>>> import numpy as np
>>> import numpy.linalg as la
>>> np.set_printoptions(suppress=True, linewidth=140)
>>> tidy = lambda a: np.round(a, 2) + 0
>>> F = np.load("block9.npy")
>>> F
array([[ 4.96, -0.07,  0.06, -0.33],
       [-0.07,  4.87,  0.11, -0.6 ],
       [ 0.06,  0.11,  4.91,  0.48],
       [-0.33, -0.6 ,  0.48,  2.25]])
>>> w, evecs = la.eigh(F)
>>> x = np.array([1, 1, 1, 1])
>>> tidy(x @ F @ x / (x @ x)), tidy(w[0]), tidy(w[-1])
(np.float64(4.07), np.float64(2.0), np.float64(5.01))
>>> tidy(evecs * np.sqrt(w) @ evecs.T)
array([[ 2.23, -0.02,  0.02, -0.09],
       [-0.02,  2.2 ,  0.03, -0.16],
       [ 0.02,  0.03,  2.21,  0.13],
       [-0.09, -0.16,  0.13,  1.48]])
>>> np.abs(F).sum(axis=1).max(), tidy(np.abs(w).max())
(np.float64(5.65), np.float64(5.01))
>>> W0 = np.load("x.npy")
>>> W0
array([[ 2.,  0.,  1.,  0.,  0.,  0.,  0.,  0.],
       [ 1.,  1.,  1.,  0.,  0.,  0.,  0.,  0.],
       [ 0.,  3.,  0.,  0.,  0.,  0.,  0.,  0.],
       [ 0.,  0.,  0.,  1., -2., -2.,  1.,  0.],
       [ 0.,  0.,  0.,  0., -3.,  3.,  1., -3.],
       [ 0.,  0.,  0., -2., -1., -1., -1.,  2.],
       [ 0.,  0.,  0., -3., -2., -1., -3.,  3.],
       [ 0.,  0.,  0.,  1.,  2.,  0., -2., -3.]])
>>> rng = np.random.default_rng(9096)
>>> labels = rng.permutation(8)
>>> labels
array([4, 6, 5, 3, 7, 1, 0, 2])
>>> M2 = W0[labels][:, labels]
>>> tidy(la.det(M2)), tidy(la.det(W0[labels]))
(np.float64(-513.0), np.float64(-513.0))
>>> tidy(np.sort(np.abs(la.eigvals(M2))))
array([0.74, 1.  , 1.  , 2.08, 3.  , 3.35, 5.74, 5.74])
>>> print(M2)
[[-3.  1.  3.  0. -3.  0.  0.  0.]
 [-2. -3. -1. -3.  3.  0.  0.  0.]
 [-1. -1. -1. -2.  2.  0.  0.  0.]
 [-2.  1. -2.  1.  0.  0.  0.  0.]
 [ 2. -2.  0.  1. -3.  0.  0.  0.]
 [ 0.  0.  0.  0.  0.  1.  1.  1.]
 [ 0.  0.  0.  0.  0.  0.  2.  1.]
 [ 0.  0.  0.  0.  0.  3.  0.  0.]]
>>> feats = np.eye(7, dtype=int)[rng.permutation(7)]
>>> print(feats)
[[0 0 0 0 0 1 0]
 [0 0 0 1 0 0 0]
 [1 0 0 0 0 0 0]
 [0 0 0 0 1 0 0]
 [0 1 0 0 0 0 0]
 [0 0 0 0 0 0 1]
 [0 0 1 0 0 0 0]]
>>> x = np.array([1, 1, 0, 3, 2, 2, 0])
>>> a = np.maximum(feats @ x, 0)
>>> np.flatnonzero(a > 1e-9)
array([0, 1, 2, 3, 4])
>>> feats * (a > 1e-9)[:, None]
array([[0, 0, 0, 0, 0, 1, 0],
       [0, 0, 0, 1, 0, 0, 0],
       [1, 0, 0, 0, 0, 0, 0],
       [0, 0, 0, 0, 1, 0, 0],
       [0, 1, 0, 0, 0, 0, 0],
       [0, 0, 0, 0, 0, 0, 0],
       [0, 0, 0, 0, 0, 0, 0]])
>>> feats.sum(axis=1)
array([1, 1, 1, 1, 1, 1, 1])
>>> print(la.matrix_power(feats, 2))
[[0 0 0 0 0 0 1]
 [0 0 0 0 1 0 0]
 [0 0 0 0 0 1 0]
 [0 1 0 0 0 0 0]
 [0 0 0 1 0 0 0]
 [0 0 1 0 0 0 0]
 [1 0 0 0 0 0 0]]
>>> tidy(np.sort(np.abs(la.eigvals(feats)))[::-1])
array([1., 1., 1., 1., 1., 1., 1.])
>>> pr = np.eye(7)[4]
>>> for _ in range(7):
...     pr = pr @ feats
...     print(pr.round(2))
... 
[0. 1. 0. 0. 0. 0. 0.]
[0. 0. 0. 1. 0. 0. 0.]
[0. 0. 0. 0. 1. 0. 0.]
[0. 1. 0. 0. 0. 0. 0.]
[0. 0. 0. 1. 0. 0. 0.]
[0. 0. 0. 0. 1. 0. 0.]
[0. 1. 0. 0. 0. 0. 0.]
>>> M2 = np.array([[3, 5, 2, 1, 1, 5, 0],
...     [4, 0, 0, 1, 4, 0, 5],
...     [3, 3, 0, 3, 2, 5, 1],
...     [0, 0, 4, 1, 2, 3, 1],
...     [1, 2, 0, 2, 3, 4, 5],
...     [4, 3, 2, 4, 0, 0, 0],
...     [4, 3, 3, 5, 1, 3, 0]])
>>> X = np.triu(M2, 1)
>>> print(X)
[[0 5 2 1 1 5 0]
 [0 0 0 1 4 0 5]
 [0 0 0 3 2 5 1]
 [0 0 0 0 2 3 1]
 [0 0 0 0 0 4 5]
 [0 0 0 0 0 0 0]
 [0 0 0 0 0 0 0]]
>>> r0 = np.array([0, 2])
>>> np.convolve(X[0], r0)
array([ 0,  0, 10,  4,  2,  2, 10,  0])
>>> np.polyval(r0, X[0])
array([2, 2, 2, 2, 2, 2, 2])
>>> np.correlate(X[0], X[1], "full")
array([ 0, 25, 10, 25, 18, 31,  5, 21,  5,  0,  0,  0,  0])
>>> np.cross(X[0, :3], X[1, :3])
array([0, 0, 0])
>>> rk = la.matrix_rank(X)
>>> rk
np.int64(5)
>>> null = la.svd(X)[2][rk:].T
>>> np.allclose(X @ null, 0)
True
>>> [int(la.matrix_rank(X[:, :j + 1])) for j in range(7)]
[0, 1, 1, 2, 3, 4, 5]
>>> print(tidy(X @ null))
[[0. 0.]
 [0. 0.]
 [0. 0.]
 [0. 0.]
 [0. 0.]
 [0. 0.]
 [0. 0.]]
>>> [int(la.matrix_rank(X[:i])) for i in range(1, len(X) + 1)]
[1, 2, 3, 4, 5, 5, 5]
>>> la.matrix_rank(X.T @ X), la.matrix_rank(X @ X.T)
(np.int64(5), np.int64(5))
>>> tidy(null @ null.T)
array([[ 1.  ,  0.  ,  0.  ,  0.  ,  0.  ,  0.  ,  0.  ],
       [ 0.  ,  0.14, -0.34,  0.  ,  0.  ,  0.  ,  0.  ],
       [ 0.  , -0.34,  0.86,  0.  ,  0.  ,  0.  ,  0.  ],
       [ 0.  ,  0.  ,  0.  ,  0.  ,  0.  ,  0.  ,  0.  ],
       [ 0.  ,  0.  ,  0.  ,  0.  ,  0.  ,  0.  ,  0.  ],
       [ 0.  ,  0.  ,  0.  ,  0.  ,  0.  ,  0.  ,  0.  ],
       [ 0.  ,  0.  ,  0.  ,  0.  ,  0.  ,  0.  ,  0.  ]])
>>> print(tidy(la.norm(feats, axis=0)))
[1. 1. 1. 1. 1. 1. 1.]
>>> tidy(la.norm(feats, 2))
np.float64(1.0)
>>> tidy(la.norm(feats, "nuc"))
np.float64(7.0)
>>> la.norm(feats, axis=1).argmax()
np.int64(0)
>>> feats[4] @ feats[3]
np.int64(0)
>>> np.unique(X.round(6), axis=0).shape
(6, 7)
>>> tidy(X @ la.pinv(X) @ X)
array([[0., 5., 2., 1., 1., 5., 0.],
       [0., 0., 0., 1., 4., 0., 5.],
       [0., 0., 0., 3., 2., 5., 1.],
       [0., 0., 0., 0., 2., 3., 1.],
       [0., 0., 0., 0., 0., 4., 5.],
       [0., 0., 0., 0., 0., 0., 0.],
       [0., 0., 0., 0., 0., 0., 0.]])
>>> labels = rng.permutation(7)
>>> labels
array([4, 5, 1, 2, 6, 0, 3])
>>> M2 = X[labels][:, labels]
>>> tidy(la.det(M2)), tidy(la.det(X[labels]))
(np.float64(0.0), np.float64(0.0))
>>> M = np.load("case3.npy")
>>> M
array([[-2.68,  2.97],
       [ 2.97,  2.68]])
>>> T = np.stack([X, -2 * X, X[::-1]])
>>> la.matrix_rank(T)
array([5, 5, 5])
>>> T.shape
(3, 7, 7)
>>> tidy(la.norm(T, axis=(1, 2)))
array([13.86, 27.71, 13.86])
>>> tidy(la.det(T))
array([0., 0., 0.])
>>> np.einsum("bij,cij->bc", T, T)
array([[ 192, -384,   64],
       [-384,  768, -128],
       [  64, -128,  192]])
>>> w, evecs = la.eig(M)
>>> tidy(w)
array([-4.,  4.])
>>> tidy(np.sort(la.eigvals(M @ M)))
array([16., 16.])
>>> tidy(la.eigvalsh(M).min())
np.float64(-4.0)
>>> theta = rng.uniform(0, 2 * np.pi, 30)
>>> O, _ = la.qr(np.array([[0.0, -0.1], [1.6, 0.9], [-1.4, -0.8]]))
>>> data = 5 * np.c_[np.cos(theta), np.sin(theta)] @ O.T
>>> tidy(data)
array([[ 2.06,  3.55, -2.85],
       [ 1.97, -3.33,  3.16],
       [-4.69,  0.98, -1.44],
       [ 4.14,  2.35, -1.54],
       [-0.43,  3.72, -3.31],
       [-0.9 ,  3.64, -3.3 ],
       [-4.02, -2.47,  1.66],
       [ 4.73, -0.88,  1.36],
       [ 4.64, -1.07,  1.51],
       [-1.22,  3.57, -3.28],
       [ 0.81,  3.76, -3.19],
       [-4.42, -2.  ,  1.2 ],
       [ 2.53, -3.09,  3.02],
       [ 0.5 , -3.71,  3.31],
       [ 0.73, -3.68,  3.31],
       [-4.62,  1.11, -1.55],
       [ 2.37,  3.45, -2.73],
       [-4.92, -0.86,  0.14],
       [-0.4 , -3.78,  3.25],
       [ 4.7 , -0.95,  1.42],
       [ 2.78, -2.95,  2.93],
       [ 1.73,  3.64, -2.97],
       [ 4.41, -1.47,  1.84],
       [ 4.92,  0.88, -0.15],
       [-4.49,  1.35, -1.74],
       [ 3.32, -2.6 ,  2.69],
       [-4.95,  0.09, -0.69],
       [-2.74, -3.31,  2.56],
       [-0.55,  3.71, -3.31],
       [-4.97, -0.51, -0.17]])
>>> labels = data[:, 2] > np.median(data[:, 2])
>>> r0 = data[labels].mean(axis=0) - data[~labels].mean(axis=0)
>>> print(tidy(r0))
[ 1.64 -4.76  4.37]
>>> labels.astype(int)
array([0, 1, 0, 0, 0, 0, 1, 1, 1, 0, 0, 1, 1, 1, 1, 0, 0, 1, 1, 1, 1, 0, 1, 0, 0, 1, 0, 1, 0, 0])
